$ python -q
>>> import numpy as np
>>> np.set_printoptions(precision=3, suppress=True, linewidth=100)
>>> K = np.array([[4, 6, 8, 12], [9, 4, 18, 8], [4, 6, 8, 12], [9, 4, 18, 8]])
>>> K
array([[ 4,  6,  8, 12],
       [ 9,  4, 18,  8],
       [ 4,  6,  8, 12],
       [ 9,  4, 18,  8]])
>>> # looks like rank 2
>>> left, sv, vt = np.linalg.svd(K)
>>> sv.round(3) + 0
array([37.226, 10.208,  0.   ,  0.   ])
>>> out = left[:, :2] @ np.diag(sv[:2]) @ vt[:2]
>>> round(float(np.linalg.norm(K - out, 2)), 3), round(sv[2], 3)
(0.0, np.float64(0.0))
>>> np.linalg.matrix_rank(K, rtol=0.05)
np.int64(2)
>>> round(np.abs(K - out).max(), 3)
np.float64(0.0)
>>> out
array([[ 4.,  6.,  8., 12.],
       [ 9.,  4., 18.,  8.],
       [ 4.,  6.,  8., 12.],
       [ 9.,  4., 18.,  8.]])
>>> out @ np.linalg.pinv(out) @ out
array([[ 4.,  6.,  8., 12.],
       [ 9.,  4., 18.,  8.],
       [ 4.,  6.,  8., 12.],
       [ 9.,  4., 18.,  8.]])
>>> rng = np.random.default_rng(78292)
>>> labels = rng.permutation(4)
>>> labels
array([1, 0, 3, 2])
>>> out = K[labels][:, labels]
>>> out
array([[ 4,  9,  8, 18],
       [ 6,  4, 12,  8],
       [ 4,  9,  8, 18],
       [ 6,  4, 12,  8]])
>>> round(float(np.linalg.det(out)), 3), round(np.linalg.det(K[labels]), 3)
(0.0, np.float64(0.0))
>>> left, sv, vt = np.linalg.svd(out)
>>> vecs = vt[:(sv > 1e-8).sum()]
>>> x = out[0] + 4 * out[2] + rng.integers(2) * np.eye(4)[1]
>>> x
array([20., 46., 40., 90.])
>>> np.allclose(vecs.T @ vecs @ x, x)
False
>>> out = K / np.linalg.norm(K, axis=1, keepdims=True)
>>> gram = out @ out.T
>>> np.argwhere(np.triu(np.abs(gram) > 0.95, 1))
array([[0, 2],
       [1, 3]])
>>> gram[2]
array([1.   , 0.845, 1.   , 0.845])
>>> arr = np.loadtxt("case16.csv", delimiter=",")
>>> arr
array([[ -6.,  -6.,  -7.,   0.,  -2.],
       [ -6.,  -6.,  -7.,   0.,  -2.],
       [-10., -10., -11.,  -4.,  -6.],
       [ -8.,  -8.,  -9.,  -2.,  -4.]])
>>> # columns 0 and 1 are equal
>>> rank = np.linalg.matrix_rank(arr)
>>> rank
np.int64(2)
>>> null = np.linalg.svd(arr)[2][rank:].T
>>> np.linalg.matrix_rank(arr.T @ arr), np.linalg.matrix_rank(arr @ arr.T)
(np.int64(2), np.int64(2))
>>> np.allclose(arr @ null, 0)
True
>>> null.shape
(5, 3)
>>> round(np.trace(np.linalg.pinv(arr) @ arr), 3)
np.float64(2.0)
>>> np.unique(arr.round(6), axis=0).shape
(3, 5)
>>> left, sv, vt = np.linalg.svd(arr)
>>> np.argmax(sv[:-1] / (sv[1:] + 1e-6)) + 1
np.int64(2)
>>> out = left[:, :2] @ np.diag(sv[:2]) @ vt[:2]
>>> round(float(np.linalg.norm(arr - out, 2)), 3), round(sv[2], 3)
(0.0, np.float64(0.0))
>>> np.linalg.matrix_rank(out)
np.int64(2)
>>> round(float(np.abs(arr - out).max()), 3)
0.0
>>> out = arr[0, 0] * arr[1:] - np.outer(arr[1:, 0], arr[0])
>>> out
array([[ 0.,  0.,  0.,  0.,  0.],
       [ 0.,  0., -4., 24., 16.],
       [ 0.,  0., -2., 12.,  8.]])
>>> np.flatnonzero(~out.round(6).any(axis=1))
array([0])
>>> x = np.array([-8, 5, 2, 8, 3])
>>> np.sign((arr @ x).round(6))
array([-1., -1., -1., -1.])
>>> (arr * x).sum(axis=1)
array([ -2.,  -2., -42., -22.])
>>> arr @ (2 * x)
array([ -4.,  -4., -84., -44.])
>>> arr @ np.eye(5)[1]
array([ -6.,  -6., -10.,  -8.])
>>> mat = np.load("arr.npy")
>>> mat
array([[ 4,  0,  0,  0,  0,  2,  0],
       [ 0,  4,  0,  0, -4, -4, -4],
       [ 0,  0,  0,  0,  0,  0,  0],
       [ 0,  0,  0,  0,  0,  0,  0],
       [ 0, -4,  0,  0,  4,  4,  4],
       [ 2, -4,  0,  0,  4,  5,  4],
       [ 0, -4,  0,  0,  4,  4,  4]])
>>> ev, vecs = np.linalg.eigh(mat)
>>> x = np.array([5, 1, 6, 8, 8, 8, 2])
>>> round(x @ mat @ x / (x @ x), 3), round(float(ev[0]), 3), round(float(ev[-1]), 3)
(np.float64(5.736), -0.0, 16.352)
>>> (np.sign(vecs[:, -1].round(6)) == np.sign(vecs[0, -1].round(6))).astype(int)
array([1, 0, 0, 0, 1, 1, 1])
>>> x @ mat @ x
np.int64(1480)
>>> np.round(vecs * np.abs(ev) @ vecs.T, 3) + 0
array([[ 4.,  0.,  0.,  0.,  0.,  2.,  0.],
       [ 0.,  4.,  0.,  0., -4., -4., -4.],
       [ 0.,  0.,  0.,  0.,  0.,  0.,  0.],
       [ 0.,  0.,  0.,  0.,  0.,  0.,  0.],
       [ 0., -4.,  0.,  0.,  4.,  4.,  4.],
       [ 2., -4.,  0.,  0.,  4.,  5.,  4.],
       [ 0., -4.,  0.,  0.,  4.,  4.,  4.]])
>>> np.abs(mat).sum(axis=1).max(), round(float(np.abs(ev).max()), 3)
(np.int64(19), 16.352)
>>> np.argsort(-np.linalg.norm(mat, axis=0).round(6), kind="stable")[:3]
array([5, 1, 4])
>>> [round(float(x), 3) for x in np.linalg.svd(mat, compute_uv=False)[:3]]
[16.352, 4.648, 0.0]
>>> np.linalg.cond(mat) > 100
np.True_
>>> round(float(np.linalg.norm(arr, 2) / np.linalg.norm(arr)), 3)
0.994
>>> np.argsort(-np.linalg.norm(arr, axis=0).round(6), kind="stable")[:3]
array([2, 0, 1])
>>> left, sv, vt = np.linalg.svd(mat)
>>> np.argmax(sv[:-1] / (sv[1:] + 1e-6)) + 1
np.int64(2)
>>> sv.round(3) + 0
array([16.352,  4.648,  0.   ,  0.   ,  0.   ,  0.   ,  0.   ])
>>> out = left[:, :2] @ np.diag(sv[:2]) @ vt[:2]
>>> round(np.abs(mat - out).max(), 3)
np.float64(0.0)
>>> np.linalg.lstsq(mat[:-1].T, mat[-1])[2]
np.int32(2)
>>> F = np.load("dump.npy")
>>> F
array([[ 2,  2,  2,  2,  2,  2],
       [ 2,  4,  4,  4,  4,  4],
       [ 2,  4,  6,  6,  6,  6],
       [ 2,  4,  6,  8,  8,  8],
       [ 2,  4,  6,  8, 10, 10],
       [ 2,  4,  6,  8, 10, 12]])
>>> # symmetric, so the eigenvalues are real
>>> left, sv, vt = np.linalg.svd(arr)
>>> vecs = vt[:(sv > 1e-8).sum()]
>>> x = arr[3] + -2 * arr[0] + rng.integers(2) * np.eye(5)[2]
>>> x
array([ 4.,  4.,  6., -2.,  0.])
>>> np.linalg.matrix_rank(np.vstack([arr, x]))
np.int64(3)
>>> vecs.T @ vecs
array([[ 0.288,  0.288,  0.337, -0.005,  0.092],
       [ 0.288,  0.288,  0.337, -0.005,  0.092],
       [ 0.337,  0.337,  0.413, -0.12 ,  0.033],
       [-0.005, -0.005, -0.12 ,  0.679,  0.451],
       [ 0.092,  0.092,  0.033,  0.451,  0.332]])
>>> ev, vecs = np.linalg.eigh(F)
>>> np.abs(vecs[:, -1])
array([0.133, 0.258, 0.368, 0.457, 0.519, 0.551])
>>> vecs @ np.diag(ev) @ vecs.T
array([[ 2.,  2.,  2.,  2.,  2.,  2.],
       [ 2.,  4.,  4.,  4.,  4.,  4.],
       [ 2.,  4.,  6.,  6.,  6.,  6.],
       [ 2.,  4.,  6.,  8.,  8.,  8.],
       [ 2.,  4.,  6.,  8., 10., 10.],
       [ 2.,  4.,  6.,  8., 10., 12.]])
>>> np.unique(ev.round(6) + 0, return_counts=True)[1]
array([1, 1, 1, 1, 1, 1])
>>> ev.sum(), np.trace(F)
(np.float64(42.0), np.int64(42))
>>> np.round(vecs.T @ vecs, 3) + 0
array([[1., 0., 0., 0., 0., 0.],
       [0., 1., 0., 0., 0., 0.],
       [0., 0., 1., 0., 0., 0.],
       [0., 0., 0., 1., 0., 0.],
       [0., 0., 0., 0., 1., 0.],
       [0., 0., 0., 0., 0., 1.]])
>>> ev
array([ 0.53 ,  0.638,  0.892,  1.549,  3.976, 34.414])
>>> np.linalg.eigvalsh(F + 4 * np.eye(6))
array([ 4.53 ,  4.638,  4.892,  5.549,  7.976, 38.414])
>>> x = np.ones(6)
>>> for _ in range(4):
...     x = F @ x
...     x /= np.linalg.norm(x)
...     print(round(x @ F @ x, 3))
... 
34.37
34.413
34.414
34.414
>>> x
array([0.133, 0.258, 0.368, 0.457, 0.519, 0.551])
>>> round(np.linalg.eigvalsh(F)[-1], 3)
np.float64(34.414)
>>> out = np.array([[9, 1, 1, 2], [1, 8, 7, 2], [0, 0, 4, 7], [4, 4, 7, 0]])
>>> E = out + out.T
>>> E
array([[18,  2,  1,  6],
       [ 2, 16,  7,  6],
       [ 1,  7,  8, 14],
       [ 6,  6, 14,  0]])
>>> # symmetric
>>> labels = rng.permutation(4)
>>> out = E[:, labels] * rng.choice([-1, 1], 4)
>>> out
array([[ 18,   6,   1,  -2],
       [  2,   6,   7, -16],
       [  1,  14,   8,  -7],
       [  6,   0,  14,  -6]])
>>> left, _, vt = np.linalg.svd(E.T @ out)
>>> labels
array([0, 3, 2, 1])
>>> np.allclose(out, out.T)
False
>>> np.allclose(out @ out.T, out.T @ out)
False
>>> (out + out.T) / 2
array([[18. ,  4. ,  1. ,  2. ],
       [ 4. ,  6. , 10.5, -8. ],
       [ 1. , 10.5,  8. ,  3.5],
       [ 2. , -8. ,  3.5, -6. ]])
>>> out.inv()
Traceback (most recent call last):
  File "<python-input-106>", line 1, in <module>
    out.inv()
    ^^^^^^^
AttributeError: 'numpy.ndarray' object has no attribute 'inv'
>>> np.linalg.matrix_power(out, 2)
array([[ 325,  158,   40, -127],
       [ -41,  146, -124,  -53],
       [  12,  202,   65, -240],
       [  86,  232,   34,  -74]])
>>> round(np.linalg.det(out), 3)
np.float64(-41840.0)
>>> (out - out.T) / 2
array([[  0. ,   2. ,   0. ,  -4. ],
       [ -2. ,   0. ,  -3.5,  -8. ],
       [  0. ,   3.5,   0. , -10.5],
       [  4. ,   8. ,  10.5,   0. ]])
>>> np.sort(np.abs(np.linalg.eigvals(out)))
array([12.04 , 14.456, 14.456, 16.629])
>>> Q, Rm = np.linalg.qr(E)
>>> np.round(Q @ Rm, 3) + 0
array([[18.,  2.,  1.,  6.],
       [ 2., 16.,  7.,  6.],
       [ 1.,  7.,  8., 14.],
       [ 6.,  6., 14.,  0.]])
>>> round(float(abs(Rm[0, 0])), 3), round(np.linalg.norm(E[:, 0]), 3)
(19.105, np.float64(19.105))
>>> Q.shape, Rm.shape
((4, 4), (4, 4))
>>> round(np.linalg.det(E[::-1]), 3)
np.float64(-41840.0)
>>> np.poly(E)
array([     1.,    -42.,    238.,   5574., -41840.])
>>> np.round(np.linalg.eigvals(E).sum().real, 3)
np.float64(42.0)
>>> np.round(np.linalg.norm(E, 2), 3)
np.float64(28.724)
>>> np.round(np.linalg.norm(E, "nuc"), 3)
np.float64(64.369)
>>> np.linalg.norm(E, axis=1)
array([19.105, 18.574, 17.607, 16.371])
>>> np.round(np.linalg.norm(E[3], 1), 3), np.round(np.linalg.norm(E[3], np.inf), 3)
(np.float64(26.0), np.float64(14.0))
>>> round(float(np.linalg.norm(E[3] - E[1])), 3)
14.177
